$ python -q
>>> import numpy as np
>>> np.set_printoptions(suppress=True, linewidth=140)
>>> J = np.load("layer11.npy")
>>> print(J)
[[ 3.05 -2.   -2.   -1.  ]
 [ 2.    2.05  0.    3.  ]
 [ 3.    0.    1.05 -1.  ]
 [ 3.   -2.   -2.   -0.95]]
>>> W1 = np.array([[3, 2, -1, -1, -3],
...     [3, 3, -3, 1, -3],
...     [-2, 2, 1, -2, 1],
...     [-3, -3, -1, -3, -3]])
>>> c = np.array([1, 0, 1, 0, 2])
>>> H = np.maximum(J @ W1 + c, 0)
>>> print(np.linalg.matrix_rank(H))
4
>>> print((H > 0).astype(int))
[[1 0 1 1 0]
 [1 1 0 0 0]
 [1 1 1 0 0]
 [1 0 1 1 0]]
>>> cent = np.array([[3, 1, 3], [0, 2, 1], [0, 2, 0], [0, 0, 1], [3, 1, 1]])
>>> print((H @ cent).round(6).argmax(axis=1))
[2 2 2 2]
>>> print(W1 @ cent)
[[  0   2   7]
 [  0   0  10]
 [ -3   5  -5]
 [-18 -14 -18]]
>>> print(np.round(H @ cent, 3))
[[33.45 17.05 35.4 ]
 [12.45  6.45 13.6 ]
 [32.7  33.2  43.8 ]
 [32.55 16.75 34.4 ]]
>>> f = np.array([2, 0, 1, 1])
>>> Y = J + np.outer(f, np.eye(4)[1])
>>> print(np.linalg.matrix_rank(Y - J))
1
>>> print(round(float(np.trace(J)), 3))
5.2
>>> print(np.round(np.linalg.matrix_power(J, 2), 3))
[[ -3.698  -8.2    -6.2    -6.1  ]
 [ 19.2    -5.798 -10.      1.3  ]
 [  9.3    -4.     -2.898  -3.1  ]
 [ -3.7    -8.2    -6.2    -6.098]]
>>> print(np.allclose(J, J.T))
False
>>> q, V = np.linalg.qr(J[:, :3])[0], np.linalg.qr(J[:, 3:])[0]
>>> sigma = np.linalg.svd(q.T @ V, compute_uv=False)
>>> print(np.round(np.degrees(np.arccos(sigma.clip(0, 1))), 3))
[0.59]
>>> print((sigma > 0.9).sum())
1
>>> W0 = np.array([[1.0, 0.0, 0.0, 0.0],
...     [0.0, 0.5, 0.25, 0.25],
...     [0.5, 0.0, 0.5, 0.0],
...     [0.0, 0.0, 0.0, 1.0]])
>>> # row-stochastic, so 1 is an eigenvalue
>>> f = np.array([1, 2])
>>> print(np.array([np.convolve(row, f, "same") for row in W0]))
[[1.   2.   0.   0.  ]
 [0.   0.5  1.25 0.75]
 [0.5  1.   0.5  1.  ]
 [0.   0.   0.   1.  ]]
>>> print(np.cross(W0[0, :3], W0[1, :3]))
[ 0.   -0.25  0.5 ]
>>> print(np.correlate(W0[0], W0[1], "full"))
[0.25 0.25 0.5  0.   0.   0.   0.  ]
>>> print(np.polyval(f, W0[0]))
[3. 2. 2. 2.]
>>> print(np.convolve(W0[0], f))
[1. 2. 0. 0. 0.]
>>> w, V = np.linalg.eig(W0)
>>> print(W0 @ V[:, 0] - w[0] * V[:, 0])
[0. 0. 0. 0.]
>>> print(w)
[0.5 0.5 1.  1. ]
>>> f, v = W0[2], W0[0]
>>> print(f @ v)
0.5
>>> p = (f @ v) / (f @ f) * f
>>> print((v - p) @ f)
0.0
>>> print(round(np.linalg.norm(f + v) ** 2 + np.linalg.norm(f - v) ** 2, 3))
3.0
>>> data = np.array([[2, 0, 0], [2, 2, 0], [0, 0, 1]])
>>> P = np.triu(np.array([[2, -9, 0], [8, -6, 9], [9, -7, 7]]), 1) + np.eye(3)
>>> Y = P @ data @ np.linalg.inv(P)
>>> print(np.linalg.matrix_rank(Y))
3
>>> print(np.round(np.linalg.det(Y), 3))
4.0
>>> print(np.linalg.matrix_power(data, 3))
[[ 8  0  0]
 [24  8  0]
 [ 0  0  1]]
>>> print((data + data.T) / 2)
[[2. 1. 0.]
 [1. 2. 0.]
 [0. 0. 1.]]
>>> print(np.trace(data))
5
>>> print(round(float(np.linalg.det(data)), 3))
4.0
>>> print(np.round(np.sort(np.abs(np.linalg.eigvals(data))), 3))
[1. 2. 2.]
>>> print((data - data.T) / 2)
[[ 0. -1.  0.]
 [ 1.  0.  0.]
 [ 0.  0.  0.]]
>>> rng = np.random.default_rng(22)
>>> labels = rng.permutation(3)
>>> Y = data[:, labels] * rng.choice([-1, 1], 3)
>>> print(Y)
[[ 0  0 -2]
 [-2  0 -2]
 [ 0  1  0]]
>>> Uu, _, Vt = np.linalg.svd(data.T @ Y)
>>> print(np.round(Uu @ Vt, 3) + 0)
[[ 0.  0. -1.]
 [-1.  0.  0.]
 [ 0.  1.  0.]]
>>> A = np.array([[1, -1, 5], [-1, 1, -1], [5, -1, 1]])
>>> # symmetric
>>> th = np.radians(90)
>>> r_ = np.eye(3)
>>> r_[2, 2] = r_[1, 1] = np.cos(th)
>>> r_[2, 1], r_[1, 2] = -np.sin(th), np.sin(th)
>>> print(r_.round(3) + 0)
[[ 1.  0.  0.]
 [ 0.  0.  1.]
 [ 0. -1.  0.]]
>>> Y = A @ r_.T
>>> print(Y.round(3))
[[ 1.  5.  1.]
 [-1. -1. -1.]
 [ 5.  1.  1.]]
>>> print(np.allclose(np.linalg.norm(A, axis=1), np.linalg.norm(Y, axis=1)))
True
>>> print(np.abs(Y - A).max(axis=0))
[0. 6. 4.]
>>> print(np.allclose(A @ A.T, Y @ Y.T))
True
>>> Y = np.linalg.inv(A)
>>> print((np.abs(Y) > 1e-9).astype(int))
[[0 1 1]
 [1 1 1]
 [1 1 0]]
>>> print(np.round(np.linalg.slogdet(A)[0], 3))
-1.0
>>> print(np.round(np.linalg.det(A) * Y, 3))
[[ -0.  -4.  -4.]
 [ -4. -24.  -4.]
 [ -4.  -4.  -0.]]
>>> w, V = np.linalg.eig(A)
>>> print(np.round(np.sort(np.linalg.eigvals(A.T)), 3))
[-4.     0.628  6.372]
>>> print(np.round(np.prod(w), 3))
-16.0
>>> print(np.round(np.sort(np.linalg.eigvals(A @ A)), 3))
[ 0.394 16.    40.606]
>>> X = np.loadtxt("w.csv", delimiter=",")
>>> print(X)
[[3. 2. 0. 0.]
 [2. 2. 2. 0.]
 [0. 2. 2. 2.]
 [0. 0. 2. 1.]]
>>> # symmetric, so the eigenvalues are real
>>> labels = rng.permutation(4)
>>> print(labels)
[1 3 0 2]
>>> Y = X[labels][:, labels]
>>> print(np.diag(Y))
[2. 1. 3. 2.]
>>> print(np.trace(Y))
8.0
>>> w, V = np.linalg.eigh(X)
>>> print(np.abs(V[:, -1]).round(6).argmax())
1
>>> print(np.round(np.abs(V[:, -1]), 3))
[0.534 0.627 0.516 0.237]
>>> print(np.round(V.T @ V, 3) + 0)
[[1. 0. 0. 0.]
 [0. 1. 0. 0.]
 [0. 0. 1. 0.]
 [0. 0. 0. 1.]]
>>> print(np.round(np.linalg.eigvalsh(X @ X), 3))
[ 0.442  1.82  11.124 28.614]
>>> print(np.round(np.linalg.eigvalsh(X + 4 * np.eye(4)), 3))
[2.651 4.665 7.335 9.349]
>>> mat = np.array([[7, 3, 0, 0, 0, 0],
...     [9, 6, 0, 0, 0, 0],
...     [0, 7, 0, 0, 0, 0],
...     [0, 0, 7, 3, 0, 0],
...     [0, 0, 9, 6, 0, 0],
...     [0, 0, 0, 7, 0, 0],
...     [0, 0, 0, 0, 7, 3],
...     [0, 0, 0, 0, 9, 6],
...     [0, 0, 0, 0, 0, 7]])
>>> P = mat @ np.linalg.solve(mat.T @ mat, mat.T)
>>> print(np.round(np.linalg.eigvalsh(P), 3) + 0)
[0. 0. 0. 1. 1. 1. 1. 1. 1.]
>>> print(np.round(P @ mat[:, 1], 3))
[3. 6. 7. 0. 0. 0. 0. 0. 0.]
>>> print(round(np.trace(P), 3))
6.0
>>> q, V = np.linalg.qr(mat[:, :2])[0], np.linalg.qr(mat[:, 2:])[0]
>>> sigma = np.linalg.svd(q.T @ V, compute_uv=False)
>>> print(round(float(np.linalg.norm(q @ q.T - V @ V.T, 2)), 3))
1.0
>>> print(sigma.round(3) + 0)
[0. 0.]
>>> K = np.load("block4.npy")
>>> print(K)
[[ -2  -3   1]
 [ -2  -4   2]
 [ -5  -7   5]
 [ -5  -6   4]
 [ -8  -5   2]
 [ -9  -7   5]
 [ -9  -9   4]
 [ -8 -11   3]
 [-11  -9   5]
 [ -8  -9   5]
 [ -9 -10   3]
 [-11  -9   0]
 [-11 -12  -3]
 [-11 -15   0]
 [ -9 -12   0]
 [ -6 -10   3]
 [ -8  -8   4]
 [ -8  -5   6]
 [-11  -3   7]
 [-11  -6   5]
 [-10  -3   7]
 [ -7  -2   6]
 [-10  -4   6]
 [ -8  -6   5]
 [ -5  -7   3]]
>>> C2 = np.cov(K, rowvar=False)
>>> print(np.round(K.std(axis=0), 3))
[2.606 3.256 2.435]
>>> print(np.round(np.corrcoef(K.T), 3))
[[ 1.     0.356 -0.044]
 [ 0.356  1.     0.614]
 [-0.044  0.614  1.   ]]
>>> print(np.median(K, axis=0))
[-8. -7.  4.]
>>> print(C2.shape)
(3, 3)
>>> print(np.argsort(-K.std(axis=0).round(6), kind="stable"))
[1 0 2]
>>> Xs = K - K.mean(axis=0)
>>> Uu, sigma, Vt = np.linalg.svd(Xs, full_matrices=False)
>>> print(np.linalg.matrix_rank(Xs))
3
>>> print(np.abs(Uu[:, 0]).argmax())
13
>>> print(np.round(Vt[0] * np.sign(Vt[0, np.abs(Vt[0]).argmax()]), 3))
[0.31  0.83  0.464]
>>> print(np.round(Xs.mean(axis=0), 3) + 0)
[0. 0. 0.]
>>> P = K @ np.linalg.solve(K.T @ K, K.T)
>>> print(round(float(np.trace(P)), 3))
3.0
>>> print(np.round(P @ K[:, 0], 3))
[ -2.  -2.  -5.  -5.  -8.  -9.  -9.  -8. -11.  -8.  -9. -11. -11. -11.  -9.  -6.  -8.  -8. -11. -11. -10.  -7. -10.  -8.  -5.]
>>> dist = np.linalg.norm(K[:, None] - K[None], axis=-1)
>>> print(dist.shape)
(25, 25)
>>> print(dist[7].round(6).argsort(kind="stable")[:4])
[ 7 10 15  6]
>>> print(np.flatnonzero(dist[7] < dist.mean() / 2))
[ 6  7  9 10 15]
>>> print(dist[:5, :5].round(3))
[[0.    1.414 6.403 5.196 6.403]
 [1.414 0.    5.196 4.123 6.083]
 [6.403 5.196 0.    1.414 4.69 ]
 [5.196 4.123 1.414 0.    3.742]
 [6.403 6.083 4.69  3.742 0.   ]]
>>> m1 = np.load("data.npy")
>>> print(m1)
[[ 0. -2.]
 [ 0.  2.]]
>>> # column 1 dominates
>>> Uu, sigma, Vt = np.linalg.svd(m1)
>>> V = Vt[:(sigma > 1e-8).sum()]
>>> x = m1[0] + -2 * m1[1] + rng.integers(2) * np.eye(2)[0]
>>> print(x)
[ 0. -6.]
>>> print(np.round(V.T @ V, 3))
[[0. 0.]
 [0. 1.]]
>>> print(np.round(np.diag(V.T @ V), 3))
[0. 1.]
>>> rank = np.linalg.matrix_rank(m1)
>>> print(rank)
1
>>> null = np.linalg.svd(m1)[2][rank:].T
>>> print([int(np.linalg.matrix_rank(np.delete(m1, i, axis=0))) for i in range(2)])
[1, 1]
>>> print([int(np.linalg.matrix_rank(m1[:i])) for i in range(1, len(m1) + 1)])
[1, 1]
>>> print(np.round(null @ null.T, 3))
[[1. 0.]
 [0. 0.]]
>>> print(np.linalg.lstsq(m1[:-1].T, m1[-1])[2])
1
>>> print(np.unique(m1.round(6), axis=0).shape)
(2, 2)
>>> print(np.round(m1 @ np.linalg.pinv(m1) @ m1, 3))
[[ 0. -2.]
 [ 0.  2.]]
>>> print(np.allclose(m1[:-1].T @ np.linalg.lstsq(m1[:-1].T, m1[-1])[0], m1[-1]))
True
>>> print(np.abs(np.diag(np.linalg.qr(m1)[1])) > 1e-9)
[False  True]
>>> print([round(float(x), 3) for x in np.linalg.svd(m1, compute_uv=False)[:3]])
[2.828, 0.0]
>>> print(np.argsort(-np.linalg.norm(m1, axis=0).round(6), kind="stable")[:3])
[1 0]
>>> print(np.round(np.linalg.norm(m1, 2) / np.linalg.norm(m1), 3))
1.0
